$ python -q
>>> import numpy as np
>>> import numpy.linalg as la
>>> np.set_printoptions(precision=3, suppress=True, linewidth=120, sign=" ")
>>> F = np.load("mat.npy")
>>> F
array([[-0.637,  0.752,  0.884, -1.054, -0.14 , -1.057],
       [ 0.   , -1.267, -0.267,  0.228,  0.508, -1.419],
       [-1.365, -0.09 , -0.683, -0.476,  1.08 ,  0.519],
       [ 0.819, -0.161,  1.072, -0.288,  1.385,  0.391],
       [ 0.728, -0.551, -0.678, -1.587, -0.366,  0.234],
       [-0.728, -1.222,  1.036, -0.096, -0.71 ,  0.626]])
>>> la.norm(F, axis=0)
array([ 2.,  2.,  2.,  2.,  2.,  2.])
>>> np.round(F @ F.T, 3) + 0
array([[ 4.,  0.,  0.,  0.,  0.,  0.],
       [ 0.,  4.,  0.,  0.,  0.,  0.],
       [ 0.,  0.,  4.,  0.,  0.,  0.],
       [ 0.,  0.,  0.,  4.,  0.,  0.],
       [ 0.,  0.,  0.,  0.,  4.,  0.],
       [ 0.,  0.,  0.,  0.,  0.,  4.]])
>>> f = np.array([-1, -9, 2, 6, 4, -9, -8])
>>> M = np.array([np.roll(f, i) for i in range(7)])
>>> M
array([[-1, -9,  2,  6,  4, -9, -8],
       [-8, -1, -9,  2,  6,  4, -9],
       [-9, -8, -1, -9,  2,  6,  4],
       [ 4, -9, -8, -1, -9,  2,  6],
       [ 6,  4, -9, -8, -1, -9,  2],
       [ 2,  6,  4, -9, -8, -1, -9],
       [-9,  2,  6,  4, -9, -8, -1]])
>>> np.fft.fft(M[0])
array([-15.    +0.j   , -19.051-10.81j ,  15.325 +7.311j,   7.727 +7.084j,   7.727 -7.084j,  15.325 -7.311j,
       -19.051+10.81j ])
>>> M @ (-1.0) ** np.arange(7)
array([  9., -25.,   7.,   1.,  11.,  -7., -11.])
>>> (M @ M)[0]
array([ 157, -106,  -91,  -31,   32,   34,  230])
>>> Q, R = la.qr(M)
>>> np.round(abs(R[0, 0]), 3), round(la.norm(M[:, 0]), 3)
(np.float64(16.823), np.float64(16.823))
>>> np.allclose(R.T @ R, M.T @ M)
True
>>> np.round(Q.T @ Q, 3) + 0
array([[ 1.,  0.,  0.,  0.,  0.,  0.,  0.],
       [ 0.,  1.,  0.,  0.,  0.,  0.,  0.],
       [ 0.,  0.,  1.,  0.,  0.,  0.,  0.],
       [ 0.,  0.,  0.,  1.,  0.,  0.,  0.],
       [ 0.,  0.,  0.,  0.,  1.,  0.,  0.],
       [ 0.,  0.,  0.,  0.,  0.,  1.,  0.],
       [ 0.,  0.,  0.,  0.,  0.,  0.,  1.]])
>>> Y = np.array([[5, -5], [-8, -7], [5, -5], [4, -9], [-7, -4], [6, 2]])
>>> np.einsum("ik,kj->ji", F, Y)
array([[-14.356,  -2.361, -15.87 ,   2.245,   2.279,  19.652],
       [  1.442,   3.278,  11.873, -10.49 ,  19.822,  11.969]])
>>> Y.T @ F.T
array([[-14.356,  -2.361, -15.87 ,   2.245,   2.279,  19.652],
       [  1.442,   3.278,  11.873, -10.49 ,  19.822,  11.969]])
>>> np.einsum("ik,kj->ij", F, Y)
array([[-14.356,   1.442],
       [ -2.361,   3.278],
       [-15.87 ,  11.873],
       [  2.245, -10.49 ],
       [  2.279,  19.822],
       [ 19.652,  11.969]])
>>> np.einsum("ij->j", F)
array([-1.183, -2.539,  1.363, -3.273,  1.756, -0.706])
>>> np.allclose(M @ M.T, M.T @ M)
True
>>> mat = np.array([[-0.11, 1.44, 0.59, -1.74, 1.33],
...     [-0.33, -1.17, -0.34, -1.64, 2.08],
...     [-1.64, 4.45, 1.58, -2.57, 0.36],
...     [-0.87, -4.67, -1.61, 2.79, -1.61],
...     [-2.21, -1.91, -0.52, -0.31, 0.15],
...     [-1.39, 3.83, 1.46, -2.51, 0.71],
...     [-1.16, 0.91, 0.42, -1.83, 1.16],
...     [0.11, -1.77, -0.66, 1.2, -0.6],
...     [2.71, -0.46, 0.17, -0.54, 2.21],
...     [-2.41, 1.29, 0.55, -0.52, -0.94],
...     [-0.08, 0.58, 0.12, -0.82, 0.56],
...     [-2.18, 4.22, 1.4, -1.96, -0.52]])
>>> mat
array([[-0.11,  1.44,  0.59, -1.74,  1.33],
       [-0.33, -1.17, -0.34, -1.64,  2.08],
       [-1.64,  4.45,  1.58, -2.57,  0.36],
       [-0.87, -4.67, -1.61,  2.79, -1.61],
       [-2.21, -1.91, -0.52, -0.31,  0.15],
       [-1.39,  3.83,  1.46, -2.51,  0.71],
       [-1.16,  0.91,  0.42, -1.83,  1.16],
       [ 0.11, -1.77, -0.66,  1.2 , -0.6 ],
       [ 2.71, -0.46,  0.17, -0.54,  2.21],
       [-2.41,  1.29,  0.55, -0.52, -0.94],
       [-0.08,  0.58,  0.12, -0.82,  0.56],
       [-2.18,  4.22,  1.4 , -1.96, -0.52]])
>>> round(np.trace(la.pinv(mat) @ mat), 3)
np.float64(4.0)
>>> np.abs(np.diag(la.qr(mat)[1])) > 1e-9
array([ True,  True,  True,  True, False])
>>> la.lstsq(mat[:-1].T, mat[-1])[2]
np.int32(4)
>>> np.unique(mat.round(6), axis=0).shape
(12, 5)
>>> np.allclose(mat[:-1].T @ la.lstsq(mat[:-1].T, mat[-1])[0], mat[-1])
True
>>> mat.shape
(12, 5)
>>> mat.mean(axis=0)
array([-0.797,  0.562,  0.263, -0.871,  0.408])
>>> mat.sum(axis=1)
array([ 1.51, -1.4 ,  2.18, -5.97, -4.8 ,  2.1 , -0.5 , -1.72,  4.09, -2.03,  0.36,  0.96])
>>> round(float(la.norm(mat)), 3)
13.478
>>> np.count_nonzero(mat)
np.int64(60)
>>> np.unravel_index(np.abs(mat).argmax(), mat.shape)
(np.int64(3), np.int64(1))
>>> X = np.loadtxt("a.csv", delimiter=",")
>>> X
array([[ 0., -6.,  3.,  0.,  4.,  4., -1., -1.,  2.],
       [ 6.,  0.,  4., -1.,  2., -3.,  3., -4., -5.],
       [-3., -4.,  0., -3.,  5.,  0.,  1., -1.,  9.],
       [ 0.,  1.,  3.,  0.,  7., -2.,  4.,  2., -3.],
       [-4., -2., -5., -7.,  0.,  2.,  0.,  2.,  0.],
       [-4.,  3.,  0.,  2., -2.,  0.,  7., -4., -3.],
       [ 1., -3., -1., -4.,  0., -7.,  0.,  3., -6.],
       [ 1.,  4.,  1., -2., -2.,  4., -3.,  0., -3.],
       [-2.,  5., -9.,  3.,  0.,  3.,  6.,  3.,  0.]])
>>> la.cond(X) > 100
np.True_
>>> np.argsort(-la.norm(X, axis=0).round(6), kind="stable")[:3]
array([ 8,  2,  6])
